% python3 -q
>>> import numpy as np
>>> from numpy import linalg as LA
>>> np.set_printoptions(precision=2, suppress=True, linewidth=160)
>>> A2 = np.array([[0, 0, 0, 1, 0, 2, 0, 0, 0, 0, 0],
...     [0, 2, 0, 0, 2, 0, 2, 2, 1, 2, 0],
...     [1, 2, 2, 0, 0, 2, 1, 1, 0, 0, 1],
...     [0, 0, 2, 2, 2, 0, 1, 1, 2, 0, 1],
...     [2, 1, 2, 0, 1, 0, 1, 2, 0, 0, 0],
...     [2, 0, 2, 1, 0, 1, 0, 1, 2, 1, 0],
...     [1, 0, 0, 2, 0, 2, 2, 1, 0, 2, 0],
...     [2, 2, 0, 1, 1, 1, 1, 1, 1, 1, 1],
...     [2, 2, 0, 2, 1, 0, 0, 0, 2, 0, 1],
...     [1, 1, 0, 2, 2, 2, 2, 2, 0, 0, 1],
...     [2, 0, 1, 2, 2, 1, 0, 1, 2, 0, 2]])
>>> E = np.triu(A2, 1)
>>> print(E)
[[0 0 0 1 0 2 0 0 0 0 0]
 [0 0 0 0 2 0 2 2 1 2 0]
 [0 0 0 0 0 2 1 1 0 0 1]
 [0 0 0 0 2 0 1 1 2 0 1]
 [0 0 0 0 0 0 1 2 0 0 0]
 [0 0 0 0 0 0 0 1 2 1 0]
 [0 0 0 0 0 0 0 1 0 2 0]
 [0 0 0 0 0 0 0 0 1 1 1]
 [0 0 0 0 0 0 0 0 0 0 1]
 [0 0 0 0 0 0 0 0 0 0 1]
 [0 0 0 0 0 0 0 0 0 0 0]]
>>> # rows 8 and 9 are equal
>>> rk = LA.matrix_rank(E)
>>> print(rk)
8
>>> ns = LA.svd(E)[2][rk:].T
>>> print(np.allclose(E @ ns, 0))
True
>>> print([int(LA.matrix_rank(E[:i])) for i in range(1, len(E) + 1)])
[1, 2, 3, 4, 5, 6, 7, 8, 8, 8, 8]
>>> print([int(LA.matrix_rank(np.delete(E, i, axis=0))) for i in range(11)])
[7, 8, 7, 8, 8, 8, 8, 8, 8, 8, 8]
>>> print(np.round(ns @ ns.T, 2) + 0)
[[1. 0. 0. 0. 0. 0. 0. 0. 0. 0. 0.]
 [0. 1. 0. 0. 0. 0. 0. 0. 0. 0. 0.]
 [0. 0. 1. 0. 0. 0. 0. 0. 0. 0. 0.]
 [0. 0. 0. 0. 0. 0. 0. 0. 0. 0. 0.]
 [0. 0. 0. 0. 0. 0. 0. 0. 0. 0. 0.]
 [0. 0. 0. 0. 0. 0. 0. 0. 0. 0. 0.]
 [0. 0. 0. 0. 0. 0. 0. 0. 0. 0. 0.]
 [0. 0. 0. 0. 0. 0. 0. 0. 0. 0. 0.]
 [0. 0. 0. 0. 0. 0. 0. 0. 0. 0. 0.]
 [0. 0. 0. 0. 0. 0. 0. 0. 0. 0. 0.]
 [0. 0. 0. 0. 0. 0. 0. 0. 0. 0. 0.]]
>>> print(ns.shape)
(11, 3)
>>> print(LA.matrix_rank(E.T @ E), LA.matrix_rank(E @ E.T))
8 8
>>> r0 = np.array([8, -5, 4, -4, 5, 7, 2, 5])
>>> g = np.array([1, 0, -2, -1, -2])
>>> K = r0[:, None] + g[None, :]
>>> print(K)
[[ 9  8  6  7  6]
 [-4 -5 -7 -6 -7]
 [ 5  4  2  3  2]
 [-3 -4 -6 -5 -6]
 [ 6  5  3  4  3]
 [ 8  7  5  6  5]
 [ 3  2  0  1  0]
 [ 6  5  3  4  3]]
>>> r0 = np.array([2, 8, 9])
>>> print(np.array([np.convolve(row, r0, "same") for row in K]))
[[  88  157  134  122  111]
 [ -42  -90 -113 -125 -110]
 [  48   81   58   46   43]
 [ -32  -71  -94 -106  -93]
 [  58  100   77   65   60]
 [  78  138  115  103   94]
 [  28   43   20    8    9]
 [  58  100   77   65   60]]
>>> print(np.polyval(r0, K[2]))
[99 73 33 51 33]
>>> print(np.cross(K[2, :3], K[1, :3]))
[-18  27  -9]
>>> print(np.correlate(K[2], K[1], "full"))
[-35 -58 -73 -86 -86 -59 -37 -22  -8]
>>> J = np.load("run9.npy")
>>> print(J)
[[13  4  6  5  6  9  1  4  6  6  8  7  2  4]
 [ 5  4  1  1  7  8  9  9  3  4  6  7  1  1]
 [ 5  7  8  8  4  5  1  4  9  0  8  4  8  0]
 [ 5  7  3 19  5  2  1  9  1  9  0  6  4  4]
 [ 7  6  2  4  7  4  1  6  7  4  3  6  6  1]
 [ 4  7  0  9  9  6  4  4  0  4  0  9  1  7]
 [ 2  8  7  2  4  0 11  6  2  2  9  1  6  2]
 [ 2  0  8  7  1  2  1 14  9  3  9  7  3  1]
 [ 3  2  0  0  8  2  6  1 22  3  6  1  7  4]
 [ 2  1  2  2  8  5  9  0  0  9  7  0  5  8]
 [ 2  9  1  4  3  4  6  9  3  8  4  2  9  4]
 [ 2  1  5  3  6  4  5  1  0  9  0  6  2  5]
 [ 1  8  6  6  4  4  8  6  4  2  2  1 10  5]
 [ 0  7  7  5  6  7  7  7  7  6  2  4  6 15]]
>>> print(np.allclose(J @ J.T, J.T @ J))
False
>>> print(np.sort(np.abs(LA.eigvals(J))))
[ 3.29  3.29  5.89  5.89  7.64  7.64  8.43  8.43 11.33 11.33 11.59 11.59 21.2  67.04]
>>> A2 = J[0, 0] * J[1:] - np.outer(J[1:, 0], J[0])
>>> print(A2)
[[  0  32 -17 -12  61  59 112  97   9  22  38  56   3  -7]
 [  0  71  74  79  22  20   8  32  87 -30  64  17  94 -20]
 [  0  71   9 222  35 -19   8  97 -17  87 -40  43  42  32]
 [  0  50 -16  17  49 -11   6  50  49  10 -17  29  64 -15]
 [  0  75 -24  97  93  42  48  36 -24  28 -32  89   5  75]
 [  0  96  79  16  40 -18 141  70  14  14 101  -1  74  18]
 [  0  -8  92  81   1   8  11 174 105  27 101  77  35   5]
 [  0  14 -18 -15  86  -1  75   1 268  21  54  -8  85  40]
 [  0   5  14  16  92  47 115  -8 -12 105  75 -14  61  96]
 [  0 109   1  42  27  34  76 109  27  92  36  12 113  44]
 [  0   5  53  29  66  34  63   5 -12 105 -16  64  22  57]
 [  0 100  72  73  46  43 103  74  46  20  18   6 128  61]
 [  0  91  91  65  78  91  91  91  91  78  26  52  78 195]]
>>> print(np.flatnonzero(~A2.round(6).any(axis=1)))
[]
>>> W1 = np.array([[2, 3, 1, 2],
...     [2, 2, 1, 3],
...     [1, 1, 2, 0],
...     [1, 2, 0, 0],
...     [2, 3, 1, 0],
...     [3, 0, 2, 2],
...     [0, 2, 3, 1],
...     [3, 1, 0, 0],
...     [1, 3, 0, 3],
...     [3, 1, 0, 2],
...     [2, 2, 2, 0],
...     [0, 0, 1, 0],
...     [1, 1, 0, 1],
...     [3, 2, 3, 2]])
>>> coef = np.array([3, -2, -2, -3])
>>> act = np.maximum(J @ W1 + coef, 0)
>>> print((act > 0).mean(axis=0))
[1. 1. 1. 1.]
>>> basis = np.array([[4, 2], [-4, 1], [5, -2], [-5, -2]])
>>> print((act @ basis).round(6).argmax(axis=1))
[1 0 1 1 1 0 0 1 1 0 1 0 1 0]
>>> print(act @ basis)
[[  47   75]
 [ 161   48]
 [ -91   68]
 [ -28  166]
 [-119   89]
 [  99   58]
 [  96   19]
 [ 104  134]
 [-416   16]
 [ 194   26]
 [   2   73]
 [ 154   27]
 [  12   27]
 [ 137   19]]
>>> theta = np.radians(60)
>>> R = np.eye(14)
>>> R[5, 5] = R[6, 6] = np.cos(theta)
>>> R[5, 6], R[6, 5] = -np.sin(theta), np.sin(theta)
>>> A2 = J @ R.T
>>> print(round(LA.det(R), 2), np.trace(R))
1.0 13.0
>>> print(np.allclose(J @ J.T, A2 @ A2.T))
True
>>> A = np.loadtxt("out10.csv", delimiter=",")
>>> print(A)
[[-0.86  0.58  0.71  0.99 -0.35  0.24  0.87]
 [-0.24  0.24  0.73  1.   -0.92 -0.55 -0.72]
 [ 0.74  0.8   0.08 -0.82  0.66 -0.29  0.02]
 [-0.83 -0.9  -0.82  0.99 -0.97  0.92 -1.  ]
 [ 0.77 -0.94 -0.87 -1.    0.23 -0.02 -0.87]
 [-0.68 -0.68 -0.61  0.05 -0.23  0.76 -0.45]
 [-0.41 -0.97 -0.92 -0.99  0.44  0.79 -0.23]
 [-0.8   0.77  0.67  0.95  0.13  0.29  0.92]
 [ 0.59  0.44 -0.34  0.96 -0.87  0.22 -1.  ]
 [ 0.87  0.21 -0.05 -0.79  0.13 -0.64 -0.71]
 [-0.73 -0.46  0.07  0.97 -0.79  0.39 -0.56]
 [ 0.11  0.97  0.66  1.   -0.59  0.   -0.85]
 [-0.43 -0.39 -0.36 -0.45  0.2   0.49  0.24]
 [-0.9  -0.68  0.89 -0.11  0.6  -0.73  1.  ]
 [ 0.94  1.    0.99  0.96  0.28 -0.99  0.87]
 [-0.96 -0.02  0.8   1.   -0.91  0.19  0.62]
 [ 0.44 -0.69 -0.46 -0.94  0.29 -0.16 -0.09]
 [-0.37  0.38 -0.2   0.99 -0.84  0.63 -0.98]
 [ 0.97  0.92  0.66 -1.    0.99 -0.95  1.  ]
 [-0.96 -0.29  0.46  0.74  0.29  0.55  0.99]
 [-0.99 -0.98 -0.77  1.   -1.    0.98 -1.  ]
 [ 0.81  0.87  0.63 -0.96  0.9  -0.79  0.96]
 [ 0.99  0.92  0.13 -0.88  0.37 -0.86 -0.96]
 [ 0.79  0.69 -0.66 -0.72  0.24  0.45 -0.98]
 [-0.43 -0.34 -0.45  0.97 -0.85  0.65 -0.98]
 [ 0.68  0.93  0.94  0.98 -0.45 -0.94  0.5 ]
 [-0.27 -0.38 -0.24 -0.8   0.47  0.24  0.69]
 [-0.83  0.22  0.1   0.95 -0.41  0.68  0.08]
 [-0.9  -0.83 -0.27 -0.13  0.1   0.65  0.91]
 [-0.86 -0.93 -0.66  0.94 -0.89  0.81 -0.93]
 [ 0.11  0.92  0.95  0.74  0.55 -0.89  0.99]
 [-0.08 -0.34  0.17 -0.78  0.49 -0.31  0.9 ]
 [-0.6  -0.9  -0.58 -0.85  0.17  0.49  0.56]
 [-0.74 -0.64  0.33  0.99 -0.9   0.05 -0.53]
 [-0.49  0.27  0.83  0.83 -0.03 -0.67  0.97]
 [ 0.12  0.48  0.14  0.08  0.18 -0.02  0.08]
 [ 0.89  0.47 -0.44 -0.96  0.58 -0.25 -0.77]
 [-0.36  0.61  0.17  0.99 -0.81  0.43 -0.94]
 [-0.99 -0.55  0.01  1.   -0.99  0.94 -0.98]
 [ 0.   -0.81 -0.91 -0.6  -0.47  0.84 -0.99]
 [-0.83 -0.54  0.3  -0.53  0.58  0.16  0.99]
 [-0.96 -1.   -0.97 -0.95 -0.24  0.97 -0.23]
 [ 0.55  0.78  0.05 -0.85  0.75 -0.09  0.45]
 [ 0.94  1.    0.93  0.8   0.59 -0.91  0.32]
 [ 0.23  0.16 -0.19 -0.95  0.76  0.05  0.76]
 [-0.67 -0.99 -0.89 -0.64 -0.63  0.78 -0.87]
 [-0.76 -0.13  0.76  0.9  -0.23 -0.41  0.97]
 [-0.43 -0.17  0.52  0.9  -0.53 -0.33  0.44]
 [-0.13 -0.82 -0.92 -0.97  0.35  0.86 -0.86]]
>>> rng = np.random.default_rng(54717)
>>> lab = rng.permutation(7)
>>> A2 = A[:, lab] * rng.choice([-1, 1], 7)
>>> print(A2)
[[-0.24 -0.71  0.87  0.99  0.86 -0.58 -0.35]
 [ 0.55 -0.73 -0.72  1.    0.24 -0.24 -0.92]
 [ 0.29 -0.08  0.02 -0.82 -0.74 -0.8   0.66]
 [-0.92  0.82 -1.    0.99  0.83  0.9  -0.97]
 [ 0.02  0.87 -0.87 -1.   -0.77  0.94  0.23]
 [-0.76  0.61 -0.45  0.05  0.68  0.68 -0.23]
 [-0.79  0.92 -0.23 -0.99  0.41  0.97  0.44]
 [-0.29 -0.67  0.92  0.95  0.8  -0.77  0.13]
 [-0.22  0.34 -1.    0.96 -0.59 -0.44 -0.87]
 [ 0.64  0.05 -0.71 -0.79 -0.87 -0.21  0.13]
 [-0.39 -0.07 -0.56  0.97  0.73  0.46 -0.79]
 [-0.   -0.66 -0.85  1.   -0.11 -0.97 -0.59]
 [-0.49  0.36  0.24 -0.45  0.43  0.39  0.2 ]
 [ 0.73 -0.89  1.   -0.11  0.9   0.68  0.6 ]
 [ 0.99 -0.99  0.87  0.96 -0.94 -1.    0.28]
 [-0.19 -0.8   0.62  1.    0.96  0.02 -0.91]
 [ 0.16  0.46 -0.09 -0.94 -0.44  0.69  0.29]
 [-0.63  0.2  -0.98  0.99  0.37 -0.38 -0.84]
 [ 0.95 -0.66  1.   -1.   -0.97 -0.92  0.99]
 [-0.55 -0.46  0.99  0.74  0.96  0.29  0.29]
 [-0.98  0.77 -1.    1.    0.99  0.98 -1.  ]
 [ 0.79 -0.63  0.96 -0.96 -0.81 -0.87  0.9 ]
 [ 0.86 -0.13 -0.96 -0.88 -0.99 -0.92  0.37]
 [-0.45  0.66 -0.98 -0.72 -0.79 -0.69  0.24]
 [-0.65  0.45 -0.98  0.97  0.43  0.34 -0.85]
 [ 0.94 -0.94  0.5   0.98 -0.68 -0.93 -0.45]
 [-0.24  0.24  0.69 -0.8   0.27  0.38  0.47]
 [-0.68 -0.1   0.08  0.95  0.83 -0.22 -0.41]
 [-0.65  0.27  0.91 -0.13  0.9   0.83  0.1 ]
 [-0.81  0.66 -0.93  0.94  0.86  0.93 -0.89]
 [ 0.89 -0.95  0.99  0.74 -0.11 -0.92  0.55]
 [ 0.31 -0.17  0.9  -0.78  0.08  0.34  0.49]
 [-0.49  0.58  0.56 -0.85  0.6   0.9   0.17]
 [-0.05 -0.33 -0.53  0.99  0.74  0.64 -0.9 ]
 [ 0.67 -0.83  0.97  0.83  0.49 -0.27 -0.03]
 [ 0.02 -0.14  0.08  0.08 -0.12 -0.48  0.18]
 [ 0.25  0.44 -0.77 -0.96 -0.89 -0.47  0.58]
 [-0.43 -0.17 -0.94  0.99  0.36 -0.61 -0.81]
 [-0.94 -0.01 -0.98  1.    0.99  0.55 -0.99]
 [-0.84  0.91 -0.99 -0.6  -0.    0.81 -0.47]
 [-0.16 -0.3   0.99 -0.53  0.83  0.54  0.58]
 [-0.97  0.97 -0.23 -0.95  0.96  1.   -0.24]
 [ 0.09 -0.05  0.45 -0.85 -0.55 -0.78  0.75]
 [ 0.91 -0.93  0.32  0.8  -0.94 -1.    0.59]
 [-0.05  0.19  0.76 -0.95 -0.23 -0.16  0.76]
 [-0.78  0.89 -0.87 -0.64  0.67  0.99 -0.63]
 [ 0.41 -0.76  0.97  0.9   0.76  0.13 -0.23]
 [ 0.33 -0.52  0.44  0.9   0.43  0.17 -0.53]
 [-0.86  0.92 -0.86 -0.97  0.13  0.82  0.35]]
>>> U, _, Vt = LA.svd(A.T @ A2)
>>> print(np.round(U @ Vt, 2) + 0)
[[ 0.  0.  0.  0. -1.  0.  0.]
 [ 0.  0.  0.  0.  0. -1.  0.]
 [ 0. -1.  0.  0.  0.  0.  0.]
 [ 0.  0.  0.  1.  0.  0.  0.]
 [ 0.  0.  0.  0.  0.  0.  1.]
 [-1.  0.  0.  0.  0.  0.  0.]
 [ 0.  0.  1.  0.  0.  0.  0.]]
>>> lab = A[:, 4] > np.median(A[:, 4])
>>> r0 = A[lab].mean(axis=0) - A[~lab].mean(axis=0)
>>> print(lab.astype(int))
[0 0 1 0 1 0 1 0 0 0 0 0 1 1 1 0 1 0 1 1 0 1 1 1 0 0 1 0 0 0 1 1 1 0 0 1 1 0 0 0 1 0 1 1 1 0 0 0 1]
>>> print(round((((A - A.mean(axis=0)) @ r0 > 0) == lab).mean(), 2))
0.92
>>> m1 = np.loadtxt("case4.csv", delimiter=",")
>>> print(m1)
[[ -6.93  -1.9  -21.48  10.51 -26.74   2.08 -14.11  -9.02]
 [ 15.6   23.95   9.72 -23.82  -8.26   9.38  -6.38  11.97]
 [ -2.58  10.28   0.75  -2.84 -28.01   9.     3.73 -12.95]
 [ 14.27 -10.01  -6.69  -6.39  15.21 -10.78 -20.29  20.1 ]
 [  0.18  -8.85  -4.24   6.46  26.95  -7.2   -3.39  11.88]
 [ -8.72  -4.98  -3.34  10.88   9.92  -0.94   5.77  -2.94]
 [  2.76   3.97   8.95  -7.28  -4.69   1.25   5.71  -2.75]
 [ -7.37  19.4   -9.31   2.47 -11.07  13.83  -1.82  -1.04]
 [ -1.64  -5.26 -13.94   8.25   5.33  -3.28 -11.34   6.16]
 [ 11.87  -5.91 -11.74  -3.84  12.23  -8.09 -23.89  20.16]
 [  5.18   9.56  28.3  -15.2    8.38   4.25  23.1   -2.46]
 [ -7.44  18.96  -3.55   0.81 -18.29  14.07   3.13  -7.04]
 [ -4.08 -10.59   9.03   4.1    9.88  -5.08  12.85  -6.21]
 [-12.06   9.11   5.7    5.99  -3.01   8.88  17.66 -12.39]]
>>> x = np.array([-5, 0, -5, 2, -3, -4, -4, 5])
>>> rhs = m1 @ x
>>> print(np.round(LA.pinv(m1) @ m1, 2) + 0)
[[1. 0. 0. 0. 0. 0. 0. 0.]
 [0. 1. 0. 0. 0. 0. 0. 0.]
 [0. 0. 1. 0. 0. 0. 0. 0.]
 [0. 0. 0. 1. 0. 0. 0. 0.]
 [0. 0. 0. 0. 1. 0. 0. 0.]
 [0. 0. 0. 0. 0. 1. 0. 0.]
 [0. 0. 0. 0. 0. 0. 1. 0.]
 [0. 0. 0. 0. 0. 0. 0. 1.]]
>>> print(np.round(LA.lstsq(m1, rhs)[0], 2) + 0)
[-5.  0. -5.  2. -3. -4. -4.  5.]
>>> rhs = rhs + 0.1 * rng.normal(size=14)
>>> print(rhs)
[ 246.33 -101.54  -28.03  128.51   54.2    17.98 -100.61   68.34  167.76  183.67 -344.61    7.48 -108.45 -115.33]
>>> coef, *_ = LA.lstsq(m1, rhs)
>>> print(round(LA.norm(rhs - m1 @ coef), 2))
0.25
>>> print(coef.round())
[-5.  0. -5.  2. -3. -4. -4.  5.]
>>> print(np.round(m1.T @ (rhs - m1 @ coef), 2) + 0)
[0. 0. 0. 0. 0. 0. 0. 0.]
>>> print(coef)
[-4.92  0.04 -5.02  2.11 -3.08 -4.09 -3.88  5.12]
